$ python3 -q
>>> import numpy as np
>>> np.set_printoptions(precision=3, suppress=True, linewidth=160)
>>> def rnd(a):
...     return np.round(a, 3) + 0
... 
>>> J = np.load("dump.npy")
>>> J
array([[  1,   6,   5,   1,  -2,   3,   1,   8,   1],
       [  3,   0,   7,   0, -16,   0,   4,   6,   8],
       [  0,   7,   1,   7, -16,   8,   9,   0,   8],
       [  6,   0,   5,   4, -12,   1,   1,   7,   6],
       [  6,   1,   8,   2, -12,   1,   0,   3,   6],
       [  7,   7,   3,   8, -10,   6,   9,   6,   5],
       [  5,   9,   1,   8,   0,   2,   3,   5,   0],
       [  5,   7,   3,   0, -14,   8,   5,   0,   7],
       [  1,   9,   1,   5,  -2,   0,   3,   9,   1],
       [  6,   4,   5,   9,  -4,   3,   6,   7,   2],
       [  2,   7,   5,   5,  -2,   1,   6,   5,   1]])
>>> rk = np.linalg.matrix_rank(J)
>>> rk
np.int64(8)
>>> ns = np.linalg.svd(J)[2][rk:].T
>>> [int(np.linalg.matrix_rank(J[:, :j + 1])) for j in range(9)]
[1, 2, 3, 4, 5, 6, 7, 8, 8]
>>> ns.shape
(9, 1)
>>> [int(np.linalg.matrix_rank(np.delete(J, i, axis=0))) for i in range(11)]
[8, 8, 8, 8, 8, 8, 8, 8, 8, 8, 8]
>>> [int(np.linalg.matrix_rank(J[:i])) for i in range(1, len(J) + 1)]
[1, 2, 3, 4, 5, 6, 7, 8, 8, 8, 8]
>>> G = J.T @ J
>>> np.linalg.matrix_rank(G)
np.int64(8)
>>> rnd(np.linalg.eigvalsh(G)[::-1])
array([2538.684,  490.511,  239.225,   78.834,   52.93 ,   28.946,   17.392,   12.478,    0.   ])
>>> arr = np.minimum.outer(np.arange(1, 6), np.arange(1, 6)) * 3
>>> arr
array([[ 3,  3,  3,  3,  3],
       [ 3,  6,  6,  6,  6],
       [ 3,  6,  9,  9,  9],
       [ 3,  6,  9, 12, 12],
       [ 3,  6,  9, 12, 15]])
>>> rnd(np.linalg.det(arr))
np.float64(243.0)
>>> rnd(np.sort(np.abs(np.linalg.eigvals(arr))))
array([ 0.815,  1.06 ,  1.749,  4.346, 37.031])
>>> (arr + arr.T) / 2
array([[ 3.,  3.,  3.,  3.,  3.],
       [ 3.,  6.,  6.,  6.,  6.],
       [ 3.,  6.,  9.,  9.,  9.],
       [ 3.,  6.,  9., 12., 12.],
       [ 3.,  6.,  9., 12., 15.]])
>>> np.trace(arr)
np.int64(45)
>>> F = np.load("block7.npy")
>>> F
array([[0., 3., 7., 7., 4., 1., 0., 0., 1.],
       [0., 1., 2., 2., 2., 1., 3., 2., 1.],
       [0., 2., 3., 0., 1., 2., 3., 2., 2.],
       [0., 3., 0., 3., 2., 1., 3., 2., 3.],
       [0., 1., 2., 1., 0., 0., 1., 1., 1.],
       [0., 2., 0., 2., 1., 1., 3., 0., 2.],
       [0., 0., 1., 1., 3., 1., 2., 0., 2.],
       [0., 1., 3., 3., 0., 0., 1., 1., 2.],
       [0., 3., 1., 0., 3., 2., 3., 2., 0.]])
>>> vec = np.array([8, -1, -9, 5, -8, 6, -8, -3, -7])
>>> h1 = np.maximum(F @ vec, 0)
>>> np.maximum(F @ vec, 0) - np.maximum(-F @ vec, 0)
array([-64., -56., -69., -49., -32., -32., -52., -38., -54.])
>>> np.flatnonzero(h1 > 1e-9)
array([], dtype=int64)
>>> rng = np.random.default_rng(93)
>>> Y = F + rng.integers(-2, 3, (9, 8)) @ rng.integers(-2, 3, (8, 9))
>>> Y
array([[ -1.,   7.,   7.,  12.,  -1.,   6.,  -3.,   4.,   4.],
       [ -7.,   5.,   8.,  13.,   3.,   0.,   2.,   7.,   4.],
       [  1.,   8.,   5.,  18.,  -7.,  -7.,   5.,   5., -10.],
       [ -5.,  -4.,   6.,  -8.,   0.,   3.,  -1.,   7.,   5.],
       [ -7.,   2.,  10.,   3.,   6.,  -7.,   6.,   5.,   3.],
       [ -5.,   1.,  -2., -12.,   6.,  12.,  -5., -12.,   8.],
       [  3.,   4.,   1.,  10.,  -3.,   0.,   4.,   5.,   5.],
       [ -1.,   2.,   5.,   1.,   2.,   0.,   1.,   2.,  -2.],
       [  5.,   0.,  -1.,   9.,   3.,  -8.,  10.,   9.,  -8.]])
>>> np.linalg.matrix_rank(Y - F, tol=1e-8)
np.int64(8)
>>> rnd(np.linalg.svd(Y - F, compute_uv=False))
array([41.641, 19.489, 18.617, 13.201, 10.899,  4.712,  4.039,  1.047,  0.   ])
>>> [round(float(x), 3) for x in np.linalg.svd(Y, compute_uv=False)[:3]]
[42.94, 25.398, 19.149]
>>> z = rng.permutation(9)
>>> z
array([8, 4, 0, 1, 6, 3, 5, 2, 7])
>>> Y = F[z][:, z]
>>> np.trace(Y)
np.float64(11.0)
>>> Y = np.linalg.inv(arr)
>>> rnd(np.linalg.inv(Y))
array([[ 3.,  3.,  3.,  3.,  3.],
       [ 3.,  6.,  6.,  6.,  6.],
       [ 3.,  6.,  9.,  9.,  9.],
       [ 3.,  6.,  9., 12., 12.],
       [ 3.,  6.,  9., 12., 15.]])
>>> rnd(np.linalg.slogdet(arr)[0])
np.float64(1.0)
>>> Y = np.array([[5], [-4], [-2], [-4], [-1], [0], [0], [4], [3], [-3], [4]])
>>> K = np.block([[np.zeros((11, 11)), Y], [Y.T, np.zeros((1, 1))]])
>>> K
array([[ 0.,  0.,  0.,  0.,  0.,  0.,  0.,  0.,  0.,  0.,  0.,  5.],
       [ 0.,  0.,  0.,  0.,  0.,  0.,  0.,  0.,  0.,  0.,  0., -4.],
       [ 0.,  0.,  0.,  0.,  0.,  0.,  0.,  0.,  0.,  0.,  0., -2.],
       [ 0.,  0.,  0.,  0.,  0.,  0.,  0.,  0.,  0.,  0.,  0., -4.],
       [ 0.,  0.,  0.,  0.,  0.,  0.,  0.,  0.,  0.,  0.,  0., -1.],
       [ 0.,  0.,  0.,  0.,  0.,  0.,  0.,  0.,  0.,  0.,  0.,  0.],
       [ 0.,  0.,  0.,  0.,  0.,  0.,  0.,  0.,  0.,  0.,  0.,  0.],
       [ 0.,  0.,  0.,  0.,  0.,  0.,  0.,  0.,  0.,  0.,  0.,  4.],
       [ 0.,  0.,  0.,  0.,  0.,  0.,  0.,  0.,  0.,  0.,  0.,  3.],
       [ 0.,  0.,  0.,  0.,  0.,  0.,  0.,  0.,  0.,  0.,  0., -3.],
       [ 0.,  0.,  0.,  0.,  0.,  0.,  0.,  0.,  0.,  0.,  0.,  4.],
       [ 5., -4., -2., -4., -1.,  0.,  0.,  4.,  3., -3.,  4.,  0.]])
>>> rnd(np.linalg.norm(K, 2) / np.linalg.norm(K))
np.float64(0.707)
>>> np.linalg.cond(K) > 100
np.True_
>>> np.linalg.matrix_rank(K, rtol=0.1)
np.int64(2)
>>> [round(float(x), 3) for x in np.linalg.svd(K, compute_uv=False)[:3]]
[10.583, 10.583, 0.0]
>>> P = np.triu(np.array([[-2, 0, 1, -1, 2],
...     [-1, -1, 1, 2, 1],
...     [2, -2, -2, -2, 0],
...     [-2, 0, 0, 1, -1],
...     [1, -2, 0, 2, -1]]), 1) + np.eye(5)
>>> Y = P @ arr @ np.linalg.inv(P)
>>> rnd(np.poly(Y))
array([   1.,  -45.,  315., -756.,  729., -243.])
>>> Y
array([[ 9., 15., -3., -3., -6.],
       [15., 30., -3.,  0., -6.],
       [-3., -6.,  0., -6., -9.],
       [ 0.,  0.,  0.,  0., -3.],
       [ 3.,  6.,  0.,  3.,  6.]])
>>> q, _ = np.linalg.qr(np.array([[0.2, -0.3, -1.5, 1.5, -2.6, -0.3, 0.1, 1.1],
...     [0.3, 0.3, 0.3, -0.5, -0.4, 0.4, 1.1, -0.7],
...     [1.2, -1.2, 0.4, 1.0, -3.7, 0.0, -0.1, 0.3],
...     [0.6, 0.1, 0.9, -2.7, 0.1, 0.6, 0.5, -0.5],
...     [0.0, 1.2, -0.1, -1.1, 0.3, -0.5, -0.6, 0.5],
...     [-0.9, 0.9, -0.4, 1.7, -0.7, -0.5, -1.4, 0.8],
...     [-0.2, 1.0, 0.0, -0.5, 0.0, -0.7, 0.3, -0.2],
...     [1.2, -0.5, 0.3, 2.5, -0.5, 0.1, -0.2, -0.8]]))
>>> feats = q[:, :6]
>>> rnd(feats)
array([[-0.097,  0.091,  0.905, -0.264, -0.096, -0.19 ],
       [-0.146, -0.292, -0.054, -0.002, -0.146, -0.647],
       [-0.584,  0.205, -0.02 ,  0.103, -0.698,  0.278],
       [-0.292, -0.298, -0.341, -0.447, -0.16 , -0.31 ],
       [ 0.   , -0.687,  0.196, -0.147,  0.021,  0.207],
       [ 0.438, -0.154,  0.074,  0.574, -0.484, -0.297],
       [ 0.097, -0.492,  0.055,  0.052, -0.176,  0.485],
       [-0.584, -0.196,  0.118,  0.605,  0.438, -0.071]])
>>> [round(float(x), 3) for x in np.linalg.svd(J, compute_uv=False)[:3]]
[50.385, 22.147, 15.467]
>>> np.linalg.matrix_rank(J, rtol=0.1)
np.int64(6)
>>> np.argsort(-np.linalg.norm(J, axis=0).round(6), kind="stable")[:3]
array([4, 1, 7])
